$ python -q
>>> import numpy as np
>>> import numpy.linalg as la
>>> np.set_printoptions(suppress=True, linewidth=140)
>>> J = np.load("arr.npy")
>>> J.round(4)
array([[ 0.9547,  0.0078, -0.1726, -0.0414, -0.181 ],
       [ 0.0078,  1.3162, -0.1709,  0.3618, -0.6874],
       [-0.1726, -0.1709,  0.4684, -0.3819, -0.2364],
       [-0.0414,  0.3618, -0.3819,  1.3585, -0.9683],
       [-0.181 , -0.6874, -0.2364, -0.9683,  1.9023]])
>>> # equal to its transpose
>>> np.allclose(J[:-1].T @ la.lstsq(J[:-1].T, J[-1])[0], J[-1])
True
>>> la.lstsq(J[:-1].T, J[-1])[2]
np.int32(4)
>>> round(np.trace(la.pinv(J) @ J), 4)
np.float64(4.0)
>>> Y = np.array([[-1.8, -1.3, -1.4],
...     [-0.6, 0.5, -1.3],
...     [-0.8, 1.1, 0.9],
...     [-0.4, 0.4, -0.5],
...     [-0.9, -0.3, -2.1],
...     [-0.5, -0.9, 0.1],
...     [2.1, 0.0, -0.3],
...     [-1.1, -0.7, 0.7]])
>>> Z = np.array([[-1.1, 1.0, 0.6, 0.6, 1.7, -0.1, -1.6],
...     [0.6, 0.1, 1.2, 1.1, -0.6, 0.4, -1.0],
...     [0.8, 1.6, -0.4, -0.1, -0.1, -0.4, -0.3]])
>>> F = Y @ Z
>>> F.round(4)
array([[ 0.08, -4.17, -2.08, -2.37, -2.14,  0.22,  4.6 ],
       [-0.08, -2.63,  0.76,  0.32, -1.19,  0.78,  0.85],
       [ 2.26,  0.75,  0.48,  0.64, -2.11,  0.16, -0.09],
       [ 0.28, -1.16,  0.44,  0.25, -0.87,  0.4 ,  0.39],
       [-0.87, -4.29, -0.06, -0.66, -1.14,  0.81,  2.37],
       [ 0.09, -0.43, -1.42, -1.3 , -0.32, -0.35,  1.67],
       [-2.55,  1.62,  1.38,  1.29,  3.6 , -0.09, -3.27],
       [ 1.35, -0.05, -1.78, -1.5 , -1.52, -0.45,  2.25]])
>>> W = np.array([[1, 1, -2, 0],
...     [2, -1, -1, -1],
...     [2, 2, 2, -2],
...     [-2, -2, 1, 0],
...     [-2, 2, 2, -1],
...     [2, 1, -2, 1],
...     [0, 2, 0, 0]])
>>> c = np.array([7, 6, 0, 2])
>>> hid = np.maximum(F @ W + c, 0)
>>> la.matrix_rank(hid)
np.int64(4)
>>> Z = np.array([[4, -2], [-3, 1], [-1, -4], [-3, 0]])
>>> (hid @ Z).round(6).argmax(axis=1)
array([1, 1, 0, 0, 1, 1, 0, 0])
